$ python3 -q
>>> import numpy as np
>>> from numpy import linalg as LA
>>> np.set_printoptions(suppress=True, linewidth=200)
>>> tidy = lambda a: np.round(a, 2) + 0
>>> arr = np.load("mat.npy")
>>> print(arr)
[[  6 -15]
 [ -4  10]]
>>> # looks like rank 1
>>> rank = LA.matrix_rank(arr)
>>> print(rank)
1
>>> null = LA.svd(arr)[2][rank:].T
>>> print(tidy(arr @ null))
[[0.]
 [0.]]
>>> print(LA.matrix_rank(arr.T @ arr), LA.matrix_rank(arr @ arr.T))
1 1
>>> print([int(LA.matrix_rank(arr[:i])) for i in range(1, len(arr) + 1)])
[1, 1]
>>> print(np.allclose(arr[:-1].T @ LA.lstsq(arr[:-1].T, arr[-1])[0], arr[-1]))
True
>>> print(LA.lstsq(arr[:-1].T, arr[-1])[2])
1
>>> print(tidy(arr @ LA.pinv(arr) @ arr))
[[  6. -15.]
 [ -4.  10.]]
>>> print(tidy(LA.norm(arr)))
19.42
>>> arr[:, 2]
Traceback (most recent call last):
  File "<python-input-17>", line 1, in <module>
    arr[:, 2]
    ~~~^^^^^^
IndexError: index 2 is out of bounds for axis 1 with size 2
>>> print(np.abs(arr).max())
15
>>> print(np.diff(arr, axis=0))
[[-10  25]]
>>> arr[2]
Traceback (most recent call last):
  File "<python-input-20>", line 1, in <module>
    arr[2]
    ~~~^^^
IndexError: index 2 is out of bounds for axis 0 with size 2
>>> print(arr.sum(axis=1))
[-9  6]
>>> rng = np.random.default_rng(80549)
>>> z = rng.permutation(2)
>>> print(z)
[0 1]
>>> out = arr[z][:, z]
>>> print(np.allclose(out, arr))
True
>>> print(np.trace(out))
16
>>> print(tidy(LA.det(out)), tidy(LA.det(arr[z])))
0.0 0.0
>>> print(tidy(np.sort(np.abs(LA.eigvals(out)))))
[ 0. 16.]
>>> print([round(float(x), 2) for x in LA.svd(arr, compute_uv=False)[:3]])
[19.42, 0.0]
>>> print(LA.matrix_rank(arr, rtol=0.1))
1
>>> print(np.argsort(-LA.norm(arr, axis=0).round(6), kind="stable")[:3])
[1 0]
>>> print(LA.cond(arr) > 100)
True
>>> A = np.load("a.npy")
>>> print(A)
[[ 0.06 -0.51  0.27]
 [ 0.05 -4.4   1.58]
 [ 0.05  1.27 -0.45]
 [-0.1   1.64 -0.65]
 [-0.18 -1.66  0.73]
 [-0.01  2.33 -0.87]
 [-0.02 -1.71  0.52]
 [ 0.07 -3.26  1.07]
 [-0.12  3.23 -1.12]
 [-0.17  2.87 -1.04]
 [ 0.05  0.54 -0.09]
 [-0.12  5.17 -1.79]
 [-0.1   0.94 -0.47]
 [ 0.05 -1.52  0.56]
 [-0.09 -4.51  1.21]
 [ 0.18  1.67 -0.45]]
>>> Z = A[[9, 0]].astype(float)
>>> for _ in range(4):
...     z = LA.norm(A[:, None] - Z, axis=-1).argmin(axis=1)
...     Z = np.array([A[z == j].mean(axis=0) for j in range(2)])
... 
>>> print(z)
[1 1 0 0 1 0 1 1 0 0 0 0 0 1 1 0]
>>> print(np.abs(Z[1] - Z[0]).argmax())
1
>>> cov = np.cov(A, rowvar=False)
>>> print(np.argsort(-A.std(axis=0).round(6), kind="stable"))
[1 2 0]
>>> print(tidy(np.median(A, axis=0)))
[-0.02  0.74 -0.27]
>>> print(tidy(A.std(axis=0)))
[0.1  2.71 0.92]
>>> print(cov.shape)
(3, 3)
>>> print(np.argwhere(np.triu(np.abs(np.corrcoef(A.T)) > 0.8, 1)))
[[1 2]]
>>> out = np.c_[A[:, :2] @ np.array([[0, 1], [2, 1]]), np.array([7, 5, -4, -9, -3, -6, 5, 2, -8, 9, 0, -8, 5, -8, 4, 5])]
>>> print(tidy(out))
[[-1.02 -0.45  7.  ]
 [-8.8  -4.35  5.  ]
 [ 2.54  1.32 -4.  ]
 [ 3.28  1.54 -9.  ]
 [-3.32 -1.84 -3.  ]
 [ 4.66  2.32 -6.  ]
 [-3.42 -1.73  5.  ]
 [-6.52 -3.19  2.  ]
 [ 6.46  3.11 -8.  ]
 [ 5.74  2.7   9.  ]
 [ 1.08  0.59  0.  ]
 [10.34  5.05 -8.  ]
 [ 1.88  0.84  5.  ]
 [-3.04 -1.47 -8.  ]
 [-9.02 -4.6   4.  ]
 [ 3.34  1.85  5.  ]]
>>> print(LA.matrix_rank(out))
3
>>> print(tidy(LA.norm(out - A @ LA.lstsq(A, out)[0], axis=0)))
[ 0.    0.   22.01]
>>> print(LA.matrix_rank(np.c_[A, out]))
4
>>> print(tidy(LA.lstsq(A, out[:, 0])[0]))
[0. 2. 0.]
>>> z = out[:, 1] > np.median(out[:, 1])
>>> f = out[z].mean(axis=0) - out[~z].mean(axis=0)
>>> print(((out - out.mean(axis=0)) @ f > 0).astype(int))
[0 0 1 1 0 1 0 0 1 1 1 1 0 0 0 1]
>>> print(np.argsort(-np.abs(f).round(6), kind="stable"))
[0 1 2]
>>> print(z.astype(int))
[0 0 1 1 0 1 0 0 1 1 0 1 1 0 0 1]
>>> out = np.array([[0, 0], [2, 0]])
>>> J = np.block([[np.zeros((2, 2)), out], [out.T, np.zeros((2, 2))]])
>>> print(J)
[[0. 0. 0. 0.]
 [0. 0. 2. 0.]
 [0. 2. 0. 0.]
 [0. 0. 0. 0.]]
>>> Uu, sigma, vt = LA.svd(J)
>>> V = vt[:(sigma > 1e-8).sum()]
>>> vec = J[1] + -1 * J[2] + rng.integers(2) * np.eye(4)[1]
>>> print(vec)
[ 0. -1.  2.  0.]
>>> print(tidy(LA.norm(vec - V.T @ V @ vec)))
0.0
>>> print(LA.matrix_rank(np.vstack([J, vec])))
2
>>> print(np.allclose(V.T @ V @ vec, vec))
True
>>> vals, V = LA.eigh(J)
>>> print(tidy(LA.eigvalsh(J @ J)))
[0. 0. 4. 4.]
>>> print(tidy(np.abs(V[:, -1])))
[0.   0.71 0.71 0.  ]
>>> print((vals > 1e-8).sum(), (vals < -1e-8).sum())
1 1
>>> print(tidy(LA.eigvalsh(J + 2 * np.eye(4))))
[0. 2. 2. 4.]
>>> print(tidy(V.T @ J @ V))
[[-2.  0.  0.  0.]
 [ 0.  0.  0.  0.]
 [ 0.  0.  0.  0.]
 [ 0.  0.  0.  2.]]
>>> print(tidy(LA.matrix_power(J, 3)))
[[0. 0. 0. 0.]
 [0. 0. 8. 0.]
 [0. 8. 0. 0.]
 [0. 0. 0. 0.]]
>>> print((J + J.T) / 2)
[[0. 0. 0. 0.]
 [0. 0. 2. 0.]
 [0. 2. 0. 0.]
 [0. 0. 0. 0.]]
>>> print(np.allclose(J @ J.T, J.T @ J))
True
>>> print(tidy(np.sort(np.abs(LA.eigvals(J)))))
[0. 0. 2. 2.]
>>> LA.determinant(J)
Traceback (most recent call last):
  File "<python-input-77>", line 1, in <module>
    LA.determinant(J)
    ^^^^^^^^^^^^^^
AttributeError: module 'numpy.linalg' has no attribute 'determinant'
>>> print(tidy(LA.det(J)))
0.0
>>> print((J - J.T) / 2)
[[0. 0. 0. 0.]
 [0. 0. 0. 0.]
 [0. 0. 0. 0.]
 [0. 0. 0. 0.]]
>>> print(J @ J)
[[0. 0. 0. 0.]
 [0. 4. 0. 0.]
 [0. 0. 4. 0.]
 [0. 0. 0. 0.]]
>>> print(np.trace(J))
0.0
>>> def softmax(z):
...     e = np.exp(z - z.max(axis=-1, keepdims=True))
...     return e / e.sum(axis=-1, keepdims=True)
... 
>>> print(tidy(softmax(J).sum(axis=1)))
[1. 1. 1. 1.]
>>> print(softmax(10 * J[0]))
[0.25 0.25 0.25 0.25]
>>> print(softmax(J[0] + -1))
[0.25 0.25 0.25 0.25]
>>> att = J @ J.T / np.sqrt(4)
>>> print(tidy(softmax(att)))
[[0.25 0.25 0.25 0.25]
 [0.1  0.71 0.1  0.1 ]
 [0.1  0.1  0.71 0.1 ]
 [0.25 0.25 0.25 0.25]]
>>> print(tidy(softmax(att + np.triu(np.full(att.shape, -np.inf), 1))))
[[1.   0.   0.   0.  ]
 [0.12 0.88 0.   0.  ]
 [0.11 0.11 0.79 0.  ]
 [0.25 0.25 0.25 0.25]]
>>> print(softmax(att)[0] @ J)
[0.  0.5 0.5 0. ]
>>> m1 = np.loadtxt("case11.csv", delimiter=",")
>>> print(m1)
[[ 0.1   1.35 -1.51]
 [ 3.75  8.67 -1.06]
 [-1.81 -5.73  1.62]
 [ 0.65  2.44  1.16]
 [ 0.27  0.12  0.92]
 [ 0.53  1.42 -1.32]
 [ 1.89  5.19  0.76]
 [ 1.06  2.09  0.77]
 [-3.07 -8.55  3.85]
 [ 0.36  0.36  0.03]
 [-0.54 -0.9   0.04]
 [ 0.03 -0.19  0.51]
 [ 0.36  1.   -0.22]
 [ 1.86  5.48  1.52]
 [-0.56 -1.17 -0.56]
 [-0.22 -0.47 -1.54]
 [-0.75 -0.95  1.07]
 [ 2.26  5.82  0.02]
 [-0.61 -1.96  0.69]
 [ 0.34  0.78 -0.4 ]
 [-0.51 -2.36 -0.52]
 [ 1.93  4.76  0.29]
 [-1.03 -2.64 -0.73]
 [-1.21 -2.55  0.18]
 [-0.11 -0.02 -0.84]
 [ 1.27  3.09 -0.95]]
>>> vec = np.array([2, -1, 0])
>>> h1 = np.maximum(A @ vec, 0)
>>> print(tidy(np.maximum(A @ (3 * vec), 0)))
[ 1.89 13.5   0.    0.    3.9   0.    5.01 10.2   0.    0.    0.    0.    0.    4.86 12.99  0.  ]
>>> print(tidy(A.T @ h1))
[ -0.08 -58.21  18.88]
>>> print(tidy(np.tanh(A @ vec)))
[ 0.56  1.   -0.82 -0.95  0.86 -0.98  0.93  1.   -1.   -1.   -0.41 -1.   -0.81  0.92  1.   -0.86]
>>> t = np.radians(15)
>>> r_ = np.eye(3)
>>> r_[2, 2] = r_[0, 0] = np.cos(t)
>>> r_[2, 0], r_[0, 2] = -np.sin(t), np.sin(t)
>>> print(tidy(r_))
[[ 0.97  0.    0.26]
 [ 0.    1.    0.  ]
 [-0.26  0.    0.97]]
>>> out = m1 @ r_.T
>>> print(tidy(np.abs(out - m1).max(axis=0)))
[1.1  0.   0.93]
>>> print(np.allclose(m1 @ m1.T, out @ out.T))
True
